% python3 -q
>>> import numpy as np
>>> from numpy import linalg as LA
>>> np.set_printoptions(precision=2, suppress=True, linewidth=200, sign=" ")
>>> K = np.load("m.npy")
>>> print(K)
[[ 2  2  2]
 [ 2  4  4]
 [ 2  4  6]]
>>> # symmetric
>>> x0 = np.ones(3)
>>> for _ in range(7):
...     x0 = K @ x0
...     x0 /= LA.norm(x0)
...     print(round(x0 @ K @ x0, 2))
... 
10.09
10.1
10.1
10.1
10.1
10.1
10.1
>>> print(np.round(LA.eigvalsh(K)[-1], 2))
10.1
>>> B = K / LA.norm(K, axis=1, keepdims=True)
>>> G = B @ B.T
>>> print((G - 2 * np.eye(3)).round(6).argmax(axis=1))
[ 1  2  1]
>>> print(G[0])
[ 1.    0.96  0.93]
>>> print(LA.norm(B, axis=1))
[ 1.  1.  1.]
>>> print(G)
[[ 1.    0.96  0.93]
 [ 0.96  1.    0.98]
 [ 0.93  0.98  1.  ]]
>>> print((np.abs(G) > 0.9).astype(int))
[[ 1  1  1]
 [ 1  1  1]
 [ 1  1  1]]
>>> print(round(float(np.degrees(np.arccos(np.clip(G[0, 2], -1, 1)))), 2))
22.21
>>> B = K / np.sqrt((K ** 2).mean(axis=1, keepdims=True))
>>> print(LA.matrix_rank(B) == LA.matrix_rank(K))
True
>>> print(B[0])
[ 1.  1.  1.]
>>> vals, V = LA.eigh(K)
>>> x0 = np.array([-2, -1, 0])
>>> print(x0 @ K @ x0 / (x0 @ x0), round(float(vals[0]), 2), round(vals[-1], 2))
4.0 0.62 10.1
>>> print(V * np.abs(vals) @ V.T)
[[ 2.  2.  2.]
 [ 2.  4.  4.]
 [ 2.  4.  6.]]
>>> print(x0 @ K @ x0)
20
>>> vals, V = LA.eigh(K)
>>> print(LA.eigvalsh(K + 2 * np.eye(3)))
[  2.62   3.29  12.1 ]
>>> print(np.unique(vals.round(6) + 0, return_counts=True)[1])
[ 1  1  1]
>>> print(np.abs(V[:, -1]).round(6).argmax())
2
>>> print((vals > 1e-8).sum(), (vals < -1e-8).sum())
3 0
>>> print(np.abs(V[:, -1]))
[ 0.33  0.59  0.74]
>>> F = np.load("a.npy")
>>> print(F)
[[ 0.87  0.24 -0.36 -0.24 -0.02]
 [ 0.24  0.55  0.66  0.45  0.03]
 [-0.36  0.66  0.04 -0.66 -0.05]
 [-0.24  0.45 -0.66  0.55 -0.03]
 [-0.02  0.03 -0.05 -0.03  1.  ]]
>>> print(round(F[:, 4] @ F[:, 1], 2))
-0.0
>>> print(LA.svd(F, compute_uv=False))
[ 1.  1.  1.  1.  1.]
>>> blk = np.stack([F, 4 * F, F[::-1]])
>>> print(blk.shape)
(3, 5, 5)
>>> print(LA.det(blk))
[   -1. -1024.    -1.]
>>> r0, r1 = F[1], F[4]
>>> print(round(float(r0 @ r1), 2))
-0.0
>>> print(r0 @ r0)
1.0
>>> p = (r0 @ r1) / (r0 @ r0) * r0
>>> print(r1 - p)
[-0.02  0.03 -0.05 -0.03  1.  ]
>>> print(LA.matrix_rank(np.outer(r0, r1)))
1
>>> print(np.round(LA.norm(r0 + r1) ** 2 + LA.norm(r0 - r1) ** 2, 2))
4.0
